In [1]: import numpy as np

In [2]: np.set_printoptions(precision=3, suppress=True, linewidth=200, floatmode="fixed")

In [3]: rnd = lambda a: np.round(a, 3) + 0

In [4]: data = np.load("block14.npy")

In [5]: print(rnd(data))
[[-0.889  0.003  0.237]
 [ 0.202 -0.118 -0.558]
 [-0.081  0.959 -0.271]
 [ 0.404  0.258  0.747]]

In [6]: # keeps lengths

In [7]: print(rnd(data @ data.T))
[[ 0.846 -0.312  0.011 -0.181]
 [-0.312  0.367  0.022 -0.366]
 [ 0.011  0.022  0.999  0.013]
 [-0.181 -0.366  0.013  0.788]]

In [8]: print(rnd(data[:, 2] @ data[:, 1]))
0.0

In [9]: print(rnd(np.linalg.svd(data, compute_uv=False)))
[1.000 1.000 1.000]

In [10]: print(rnd(np.linalg.pinv(data)))
[[-0.889  0.202 -0.081  0.404]
 [ 0.003 -0.118  0.959  0.258]
 [ 0.237 -0.558 -0.271  0.747]]

In [11]: O = data.astype(float).copy()

In [12]: for j in range(3):
    ...:     O[:, j] -= O[:, :j] @ (O[:, :j].T @ O[:, j])
    ...:     O[:, j] /= np.linalg.norm(O[:, j])
    ...: 

In [13]: print(rnd(O.T @ data))
[[1.000 0.000 0.000]
 [0.000 1.000 0.000]
 [0.000 0.000 1.000]]

In [14]: print(rnd(O.T @ O))
[[1.000 0.000 0.000]
 [0.000 1.000 0.000]
 [0.000 0.000 1.000]]

In [15]: x0 = np.array([0, 2, 1])

In [16]: rhs = data @ x0

In [17]: print(rnd(np.linalg.solve(data.T @ data, data.T @ rhs)))
[0.000 2.000 1.000]

In [18]: print(rnd(np.linalg.pinv(data) @ data))
[[1.000 0.000 0.000]
 [0.000 1.000 0.000]
 [0.000 0.000 1.000]]

In [19]: print(rnd(rhs))
[ 0.244 -0.795  1.647  1.264]

In [20]: rng = np.random.default_rng(1202)

In [21]: rhs = rhs + 0.05 * rng.normal(size=4)

In [22]: print(rnd(rhs))
[ 0.275 -0.846  1.693  1.352]

In [23]: c, *_ = np.linalg.lstsq(data, rhs)

In [24]: print(c.round())
[-0.000  2.000  1.000]

In [25]: print(rnd(data.T @ (rhs - data @ c)))
[0.000 0.000 0.000]

In [26]: print(rnd(np.linalg.norm(rhs - data @ c)))
0.011

In [27]: F = np.array([[0.4, 0.5, 12.0, 0.1],
    ...:     [0.1, -0.6, 18.0, -1.4],
    ...:     [-1.5, -0.2, -13.0, 0.1]])

In [28]: # column 2 dominates

In [29]: u = np.array([3, 3])

In [30]: print(rnd(np.polyval(u, F[1])))
[ 3.300  1.200 57.000 -1.200]

In [31]: print(rnd(np.correlate(F[1], F[2], "full")))
[   0.010   -1.360    9.580 -234.170   15.500  -26.720    2.100]

In [32]: print(np.argsort(-np.linalg.norm(F, axis=0).round(6), kind="stable")[:3])
[2 0 3]

In [33]: print(np.linalg.matrix_rank(F, rtol=0.1))
1

In [34]: print(np.linalg.cond(F) > 100)
False

In [35]: print([round(float(x), 3) for x in np.linalg.svd(F, compute_uv=False)[:3]])
[25.28, 1.56, 0.729]

In [36]: M = np.loadtxt("x.csv", delimiter=",")

In [37]: print(M)
[[0.000 1.000 0.000]
 [0.000 0.000 1.000]
 [1.000 0.000 0.000]]

In [38]: u = np.array([8, 9, 9])

In [39]: out = M + np.outer(u, np.eye(3)[2])

In [40]: print(np.linalg.matrix_rank(np.linalg.inv(out) - np.linalg.inv(M), tol=1e-8))
1

In [41]: print(rnd(np.linalg.det(out) / np.linalg.det(M)), rnd(1 + np.linalg.solve(M, u)[2]))
10.0 10.0

In [42]: x0 = np.array([5, -3, 1])

In [43]: print(rnd(np.linalg.det(M)))
1.0

In [44]: print(rnd(np.abs(np.linalg.eigvals(M))))
[1.000 1.000 1.000]

In [45]: print(M.T @ (M @ x0))
[ 5.000 -3.000  1.000]

In [46]: print(rnd(np.linalg.inv(M)))
[[0.000 0.000 1.000]
 [1.000 0.000 0.000]
 [0.000 1.000 0.000]]

In [47]: print(rnd(np.sort(np.abs(np.degrees(np.angle(np.linalg.eigvals(M)))))))
[  0.000 120.000 120.000]

In [48]: out = M / np.sqrt((M ** 2).mean(axis=1, keepdims=True))

In [49]: print(rnd(out[1]))
[0.000 0.000 1.732]

In [50]: print(rnd(M - M.mean(axis=1, keepdims=True)))
[[-0.333  0.667 -0.333]
 [-0.333 -0.333  0.667]
 [ 0.667 -0.333 -0.333]]

In [51]: print(np.linalg.matrix_rank(out) == np.linalg.matrix_rank(M))
True

In [52]: idx = rng.permutation(3)

In [53]: out = M[:, idx] * rng.choice([-1, 1], 3)

In [54]: print(out)
[[ 0.000 -0.000  1.000]
 [ 1.000 -0.000  0.000]
 [ 0.000 -1.000  0.000]]

In [55]: left, _, Vt = np.linalg.svd(M.T @ out)

In [56]: print(idx)
[2 0 1]

In [57]: X = np.load("case1.npy")

In [58]: print(X)
[[ 4  2  0 -4]
 [-4 -2  0  4]
 [ 4  2  0 -4]
 [-2 -1  0  2]]

In [59]: # row 2 repeats row 0

In [60]: left, sigma, Vt = np.linalg.svd(F)

In [61]: print(np.argmax(sigma[:-1] / (sigma[1:] + 1e-6)) + 1)
1

In [62]: out = left[:, :1] @ np.diag(sigma[:1]) @ Vt[:1]

In [63]: print(rnd(np.linalg.norm(F - out) / np.linalg.norm(F)))
0.068

In [64]: print(np.linalg.matrix_rank(F, rtol=0.05))
2

In [65]: print(rnd(out))
[[  0.491  -0.042  11.972  -0.476]
 [  0.738  -0.063  18.003  -0.715]
 [ -0.534   0.045 -13.022   0.517]]

In [66]: print(rnd(np.linalg.norm(F - out, 2)), rnd(sigma[1]))
1.56 1.56
